% python3 -q
>>> import numpy as np
>>> import numpy.linalg as la
>>> np.set_printoptions(suppress=True, linewidth=140)
>>> W0 = np.array([[1, -2, 1, 0, 2, 3, 0, 1],
...     [-2, 0, -1, 0, 0, 0, -3, 2],
...     [0, -3, 2, -1, 0, -3, -2, -3],
...     [1, -2, 1, 0, 2, 3, 0, 1],
...     [-2, 3, 3, -1, 2, -1, -2, 2],
...     [3, -2, -3, 2, -3, 3, -3, 1],
...     [-3, 2, 2, -2, 0, -1, -2, 1]])
>>> print(la.lstsq(W0[:-1].T, W0[-1])[2])
5
>>> r = la.matrix_rank(W0)
>>> print(r)
6
>>> null = la.svd(W0)[2][r:].T
>>> print([int(la.matrix_rank(W0[:, :j + 1])) for j in range(8)])
[1, 2, 3, 4, 5, 6, 6, 6]
>>> print([int(la.matrix_rank(np.delete(W0, i, axis=0))) for i in range(7)])
[6, 5, 5, 6, 5, 5, 5]
>>> print(np.round(null @ null.T, 1) + 0)
[[ 0.2  0.  -0.1 -0.3  0.1 -0.1  0.   0.1]
 [ 0.   0.1 -0.1  0.   0.1  0.1 -0.1 -0.2]
 [-0.1 -0.1  0.2  0.3 -0.2  0.   0.1  0.1]
 [-0.3  0.   0.3  0.5 -0.2  0.1  0.  -0.1]
 [ 0.1  0.1 -0.2 -0.2  0.2  0.1 -0.1 -0.2]
 [-0.1  0.1  0.   0.1  0.1  0.2 -0.1 -0.3]
 [ 0.  -0.1  0.1  0.  -0.1 -0.1  0.1  0.2]
 [ 0.1 -0.2  0.1 -0.1 -0.2 -0.3  0.2  0.5]]
>>> print(np.allclose(W0 @ null, 0))
True
>>> r0 = np.array([-4, 4, 0])
>>> print(np.array([np.convolve(row, r0, "same") for row in W0]))
[[ 12 -12   4  -8  -4  12  -4   4]
 [ -8   4  -4   0   0  12 -20   8]
 [ 12 -20  12  -4  12  -4   4 -12]
 [ 12 -12   4  -8  -4  12  -4   4]
 [-20   0  16 -12  12   4 -16   8]
 [ 20   4 -20  20 -24  24 -16   4]
 [-20   0  16  -8   4   4 -12   4]]
>>> print(np.polyval(r0, W0[1]))
[-24   0  -8   0   0   0 -48  -8]
>>> print(np.convolve(W0[1], r0))
[  8  -8   4  -4   0   0  12 -20   8   0]
>>> print(np.round(la.norm(W0, 2) / la.norm(W0), 1))
0.7
>>> print([round(float(x), 1) for x in la.svd(W0, compute_uv=False)[:3]])
[9.6, 6.7, 6.0]
>>> M = np.loadtxt("sample16.csv", delimiter=",")
>>> print(M)
[[ 0. -6. -2.]
 [ 0.  6.  2.]
 [ 0. -6. -2.]
 [ 0. -6. -2.]
 [ 0.  0.  0.]]
>>> r = la.matrix_rank(M)
>>> print(r)
1
>>> null = la.svd(M)[2][r:].T
>>> print([int(la.matrix_rank(M[:i])) for i in range(1, len(M) + 1)])
[1, 1, 1, 1, 1]
>>> print([int(la.matrix_rank(np.delete(M, i, axis=0))) for i in range(5)])
[1, 1, 1, 1, 1]
>>> print(np.allclose(M @ null, 0))
True
>>> print(null.shape)
(3, 2)
>>> theta = np.radians(60)
>>> r_ = np.eye(3)
>>> r_[0, 0] = r_[2, 2] = np.cos(theta)
>>> r_[0, 2], r_[2, 0] = -np.sin(theta), np.sin(theta)
>>> print(r_.round(1))
[[ 0.5  0.  -0.9]
 [ 0.   1.   0. ]
 [ 0.9  0.   0.5]]
>>> A2 = M @ r_.T
>>> print(np.round(la.det(r_), 1), np.trace(r_))
1.0 2.0
>>> print(np.round(la.svd(M, compute_uv=False), 1) + 0, np.round(la.svd(A2, compute_uv=False), 1) + 0)
[12.6  0.   0. ] [12.6  0.   0. ]
>>> print(np.round(np.abs(A2 - M).max(axis=0), 1))
[1.7 0.  1. ]
>>> print(np.allclose(M @ M.T, A2 @ A2.T))
True
>>> print(np.allclose(la.norm(M, axis=1), la.norm(A2, axis=1)))
True
>>> print(np.round(la.svd(r_, compute_uv=False), 1))
[1. 1. 1.]
>>> print(np.round(la.pinv(r_), 1))
[[ 0.5  0.   0.9]
 [ 0.   1.   0. ]
 [-0.9  0.   0.5]]
>>> print(np.round(r_ @ r_.T, 1) + 0)
[[1. 0. 0.]
 [0. 1. 0.]
 [0. 0. 1.]]
>>> print(np.round(r_.T @ r_, 1) + 0)
[[1. 0. 0.]
 [0. 1. 0.]
 [0. 0. 1.]]
>>> print(np.round(la.norm(r_, axis=0), 1))
[1. 1. 1.]
>>> U, sig, Vh = la.svd(M, full_matrices=False)
>>> print(np.allclose(U * sig @ Vh, M))
True
>>> print((sig > 1e-8).sum())
1
>>> print(np.round(sig / sig[0], 1) + 0)
[1. 0. 0.]
>>> print(np.round(Vh @ Vh.T, 1) + 0)
[[1. 0. 0.]
 [0. 1. 0.]
 [0. 0. 1.]]
>>> print(np.round(np.sqrt((sig ** 2).sum()), 1), round(float(la.norm(M)), 1))
12.6 12.6
>>> print(np.abs(U[:, 0]).round(6).argmax())
0
>>> A2 = np.array([[1, 3], [1, 1]])
>>> C = np.kron(A2, M)
>>> print(C.shape)
(10, 6)
>>> print(round(float(la.norm(C, 2)), 1), round(float(la.norm(A2, 2) * la.norm(M, 2)), 1))
43.2 43.2
>>> A2 = np.array([[-1, -3, 1, 3, 3, -3, -3],
...     [-2, -3, 3, 0, 1, 3, 2],
...     [-2, -3, 2, 2, -1, -1, -1],
...     [3, 1, -1, 3, -3, 0, 3],
...     [-1, -2, 3, 0, 3, 1, 1],
...     [1, 2, -1, -3, 0, -3, 0],
...     [-3, 0, 2, 0, 0, -1, 3]])
>>> E = np.triu(A2)
>>> print(E)
[[-1 -3  1  3  3 -3 -3]
 [ 0 -3  3  0  1  3  2]
 [ 0  0  2  2 -1 -1 -1]
 [ 0  0  0  3 -3  0  3]
 [ 0  0  0  0  3  1  1]
 [ 0  0  0  0  0 -3  0]
 [ 0  0  0  0  0  0  3]]
>>> rng = np.random.default_rng(350629)
>>> idx = rng.permutation(7)
>>> print(idx)
[6 1 2 4 0 3 5]
>>> A2 = E[idx][:, idx]
>>> print(np.round(la.det(A2), 1), round(float(la.det(E[idx])), 1))
-486.0 -486.0
>>> print(np.trace(A2))
4
>>> print(np.round(np.sort(np.abs(la.eigvals(A2))), 1))
[1. 2. 3. 3. 3. 3. 3.]
>>> print(np.round(np.abs(la.eigvals(E)).max(), 1))
3.0
>>> print(np.trace(E))
4
>>> print(np.allclose(E @ E.T, E.T @ E))
False
>>> print((E + E.T) / 2)
[[-1.  -1.5  0.5  1.5  1.5 -1.5 -1.5]
 [-1.5 -3.   1.5  0.   0.5  1.5  1. ]
 [ 0.5  1.5  2.   1.  -0.5 -0.5 -0.5]
 [ 1.5  0.   1.   3.  -1.5  0.   1.5]
 [ 1.5  0.5 -0.5 -1.5  3.   0.5  0.5]
 [-1.5  1.5 -0.5  0.   0.5 -3.   0. ]
 [-1.5  1.  -0.5  1.5  0.5  0.   3. ]]
>>> feats = np.load("x.npy")
>>> print(feats.round(1))
[[ 0.9 -0.3 -0.3 -0.1 -0.3]
 [-0.3  0.5 -0.5 -0.3 -0.5]
 [-0.3 -0.5  0.4 -0.3 -0.6]
 [-0.1 -0.3 -0.3  0.9 -0.3]
 [-0.3 -0.5 -0.6 -0.3  0.4]]
>>> A2 = feats / np.sqrt((feats ** 2).mean(axis=1, keepdims=True))
>>> print(np.round(feats - feats.mean(axis=1, keepdims=True), 1) + 0)
[[ 0.9 -0.2 -0.3 -0.1 -0.3]
 [ 0.   0.7 -0.3  0.  -0.3]
 [ 0.  -0.3  0.6  0.  -0.4]
 [-0.1 -0.2 -0.3  0.9 -0.3]
 [ 0.  -0.3 -0.4  0.   0.6]]
>>> P = np.triu(np.array([[3, 4, -1, 3, 4],
...     [4, -1, 4, 4, -3],
...     [0, 5, 3, -5, 5],
...     [1, -3, -1, 2, 3],
...     [5, -4, 4, 3, 3]]), 1) + np.eye(5)
>>> A2 = P @ feats @ la.inv(P)
>>> print(np.trace(A2), np.trace(feats))
3.0 3.0
>>> print(round(la.det(A2), 1))
-1.0
>>> A = np.loadtxt("case3.csv", delimiter=",")
>>> print(A)
[[ 1.  2.  1.  5.  3.]
 [ 2.  3.  6.  8.  6.]
 [ 7.  6.  6. 11.  6.]
 [ 8.  6.  6. 14.  7.]
 [11.  7.  7. 16.  9.]
 [15.  7. 12. 16. 10.]
 [19.  9. 12. 16. 11.]
 [22. 14. 15. 17. 13.]
 [25. 19. 15. 20. 18.]
 [25. 22. 18. 21. 19.]]
>>> cen = A - A.mean(axis=0)
>>> vecs = la.svd(cen)[2][:1]
>>> A2 = cen - cen @ vecs.T @ vecs
>>> print(np.round(A2.std(axis=0), 1))
[1.3 1.8 1.2 1.6 0.9]
>>> print(np.round((cen @ vecs.T).std(axis=0), 1))
[13.3]
>>> print(round(la.norm(A2) / la.norm(cen), 1))
0.2
>>> print(np.round(np.diag(vecs.T @ vecs), 1))
[0.4 0.2 0.1 0.1 0.1]
>>> d = la.norm(A[:, None] - A[None], axis=-1)
>>> print(d[5].round(6).argsort(kind="stable")[:4])
[5 6 4 3]
>>> print(la.matrix_rank(d ** 2))
7
>>> print(np.round(la.norm(A - A.mean(axis=0), axis=1), 1))
[20.7 15.7  9.9  8.2  4.9  4.   6.2 11.6 18.5 21.8]
>>> print(np.flatnonzero(d[5] < d.mean() / 2))
[4 5 6]
>>> print(d.shape)
(10, 10)
>>> print(np.round(la.norm(A, axis=1), 1))
[ 6.3 12.2 16.7 19.5 23.6 27.8 31.  36.9 44.  47.3]
>>> A2 = np.c_[A[:, :3] @ np.array([[-4, 4, -5], [-2, 0, 5], [-1, 3, -3]]), np.array([-1, 3, -3, 3, 0, 1, -2, 1, 3, 3])]
>>> print(A2)
[[  -9.    7.    2.   -1.]
 [ -20.   26.  -13.    3.]
 [ -46.   46.  -23.   -3.]
 [ -50.   50.  -28.    3.]
 [ -65.   65.  -41.    0.]
 [ -86.   96.  -76.    1.]
 [-106.  112.  -86.   -2.]
 [-131.  133.  -85.    1.]
 [-153.  145.  -75.    3.]
 [-162.  154.  -69.    3.]]
>>> print(la.matrix_rank(A2))
4
>>> C = A2[[4, 9]].astype(float)
>>> for _ in range(7):
...     idx = la.norm(A2[:, None] - C, axis=-1).argmin(axis=1)
...     C = np.array([A2[idx == j].mean(axis=0) for j in range(2)])
... 
>>> print(idx)
[0 0 0 0 0 1 1 1 1 1]
>>> print(np.bincount(idx))
[5 5]
>>> print(C)
[[ -38.    38.8  -20.6    0.4]
 [-127.6  128.   -78.2    1.2]]
>>> print(np.round(C[1] - C[0], 1))
[-89.6  89.2 -57.6   0.8]
>>> U, sig, Vh = la.svd(C)
>>> print(np.argmax(sig[:-1] / (sig[1:] + 1e-6)) + 1)
1
>>> A2 = U[:, :1] @ np.diag(sig[:1]) @ Vh[:1]
>>> print(A2.round(1))
[[ -37.6   37.8  -22.8    0.4]
 [-127.7  128.3  -77.5    1.2]]
>>> print(np.round(la.norm(C - A2, 2), 1), round(float(sig[1]), 1))
2.6 2.6
>>> print(la.matrix_rank(C, rtol=0.05))
1
>>> print(la.matrix_rank(A2))
1
>>> data = np.loadtxt("run19.csv", delimiter=",")
>>> print(data.round(1))
[[ 0.6  0.6  1.3  0.4 -0.2 -1.5]
 [-0.7 -1.1  2.1  1.5 -2.9 -1.3]
 [-0.3 -0.5  2.   1.2 -2.1 -1.6]]
>>> w1 = np.array([[-4, -2, 3, -4, 5],
...     [5, -2, 2, -4, 5],
...     [-5, 3, -2, -2, 1],
...     [-4, 2, -5, 5, 3],
...     [4, -5, -2, 2, 1],
...     [2, -1, -2, 5, -4]])
>>> b = np.array([5, 2, 3, 5, 8])
>>> H = np.maximum(data @ w1 + b, 0)
>>> print(np.round((H > 0).mean(axis=0), 1))
[0.  1.  0.3 0.3 1. ]
>>> print(la.matrix_rank(H))
3
>>> print(H.round(1))
[[ 0.   6.7  4.8  0.  22.3]
 [ 0.  30.7  0.   3.3  7.8]
 [ 0.  24.3  0.   0.  13.7]]
>>> print((H > 0).astype(int))
[[0 1 1 0 1]
 [0 1 0 1 1]
 [0 1 0 0 1]]
>>> C = np.array([[-2, 1, 2], [-1, -1, 0], [-2, 0, 0], [-1, -1, -2], [0, 2, 1]])
>>> print(w1 @ C)
[[  8  12   5]
 [ -8  21  23]
 [ 13  -4  -5]
 [ 11  -5 -15]
 [ -1   9   5]
 [ -4 -10 -10]]
>>> print(np.round(H @ C, 1))
[[-16.2  38.   22.3]
 [-34.  -18.4   1.3]
 [-24.3   3.2  13.7]]
>>> print(la.matrix_rank(data, rtol=0.1))
2
>>> print([round(float(x), 1) for x in la.svd(data, compute_uv=False)[:3]])
[5.7, 1.9, 0.0]
>>> A2 = np.array([[1, -5, 1],
...     [-4, 2, -2],
...     [4, 2, 2],
...     [4, 1, 5],
...     [1, -4, -3],
...     [2, 5, 3]])
>>> print(la.matrix_rank(data @ A2))
2
>>> print(np.round(data @ A2, 1))
[[ 1.8 -5.7 -0.2]
 [12.3 12.3 17.8]
 [ 9.5  6.4 12.6]]
>>> print(np.round(np.einsum("ij->j", data), 1))
[-0.4 -1.   5.4  3.1 -5.2 -4.4]
>>> print(np.round(np.einsum("ij,ij->i", data, data), 1))
[ 4.9 18.5 12.9]
>>> print(np.round(A2.T @ data.T, 1))
[[ 1.8 12.3  9.5]
 [-5.7 12.3  6.4]
 [-0.2 17.8 12.6]]
>>> print(np.vstack([data, A2.T]).shape)
(6, 6)
>>> U, sig, Vh = la.svd(data)
>>> vecs = Vh[:(sig > 1e-8).sum()]
>>> vec = data[1] + 2 * data[2] + rng.integers(2) * np.eye(6)[1]
>>> print(vec.round(1))
[-1.3 -1.1  6.1  3.9 -7.2 -4.4]
>>> print(np.round(vecs.T @ vecs, 1) + 0)
[[ 0.2  0.2  0.1 -0.1  0.2 -0.2]
 [ 0.2  0.3  0.1 -0.1  0.3 -0.2]
 [ 0.1  0.1  0.4  0.2 -0.2 -0.4]
 [-0.1 -0.1  0.2  0.1 -0.2 -0.1]
 [ 0.2  0.3 -0.2 -0.2  0.5  0. ]
 [-0.2 -0.2 -0.4 -0.1  0.   0.5]]
>>> print(np.allclose(vecs.T @ vecs @ vec, vec))
False
>>> r = la.matrix_rank(data)
>>> print(r)
2
>>> null = la.svd(data)[2][r:].T
>>> print(la.matrix_rank(data.T @ data), la.matrix_rank(data @ data.T))
2 2
>>> print(np.allclose(data @ null, 0))
True
>>> print(null.shape)
(6, 4)
>>> theta = np.sort(rng.uniform(-2, 2, 31))
>>> mat = np.c_[theta, theta ** 2, theta ** 3] @ np.array([[3, 2, 5, 2, 0], [0, 5, 1, 4, 2], [5, 3, 4, 1, 4]])
>>> print(mat.round(1) + 0)
[[-40.6  -6.5 -33.8   3.8 -20.6]
 [-36.8  -5.5 -30.8   3.6 -18.2]
 [-36.3  -5.3 -30.4   3.6 -17.9]
 [-29.2  -3.6 -24.9   3.2 -13.6]
 [-24.8  -2.6 -21.4   2.9 -11. ]
 [-24.4  -2.5 -21.1   2.9 -10.8]
 [-19.6  -1.5 -17.3   2.5  -8. ]
 [-13.8  -0.6 -12.7   1.8  -4.8]
 [ -3.5   0.   -4.1   0.2  -0.3]
 [ -2.8  -0.1  -3.4   0.   -0.1]
 [ -2.   -0.1  -2.7  -0.1   0. ]
 [ -1.9  -0.1  -2.5  -0.2   0. ]
 [ -0.8  -0.2  -1.2  -0.3   0.1]
 [ -0.7  -0.2  -1.   -0.3   0. ]
 [ -0.1  -0.1  -0.2  -0.1   0. ]
 [  0.1   0.1   0.1   0.1   0. ]
 [  0.3   0.2   0.5   0.2   0. ]
 [  0.7   0.7   1.2   0.6   0.1]
 [  0.9   0.9   1.5   0.8   0.2]
 [  1.4   1.6   2.2   1.4   0.5]
 [  3.1   3.9   4.4   3.    1.7]
 [  3.7   4.7   5.2   3.6   2.3]
 [  4.1   5.3   5.7   4.    2.6]
 [  5.8   7.4   7.7   5.4   4.1]
 [  7.1   9.    9.1   6.4   5.2]
 [ 10.   12.2  12.    8.4   7.7]
 [ 10.   12.3  12.1   8.4   7.8]
 [ 11.9  14.4  14.    9.7   9.5]
 [ 13.9  16.6  16.   10.9  11.3]
 [ 26.2  29.2  27.8  18.   22.3]
 [ 36.9  39.5  37.7  23.6  31.9]]
>>> def softmax(z):
...     e = np.exp(z - z.max(axis=-1, keepdims=True))
...     return e / e.sum(axis=-1, keepdims=True)
... 
>>> print(np.round(softmax(10 * mat[26]), 1) + 0)
[0.  0.9 0.1 0.  0. ]
>>> print(np.round(softmax(mat).sum(axis=1), 1))
[1. 1. 1. 1. 1. 1. 1. 1. 1. 1. 1. 1. 1. 1. 1. 1. 1. 1. 1. 1. 1. 1. 1. 1. 1. 1. 1. 1. 1. 1. 1.]
>>> scores = mat @ mat.T / np.sqrt(5)
>>> print(np.round(softmax(scores)[26] @ mat, 1))
[36.9 39.5 37.7 23.6 31.9]
>>> print(softmax(scores).round(6).argmax(axis=1))
[ 0  0  0  0  0  0  0  0  0  0  0  0  0  0  0 30 30 30 30 30 30 30 30 30 30 30 30 30 30 30 30]
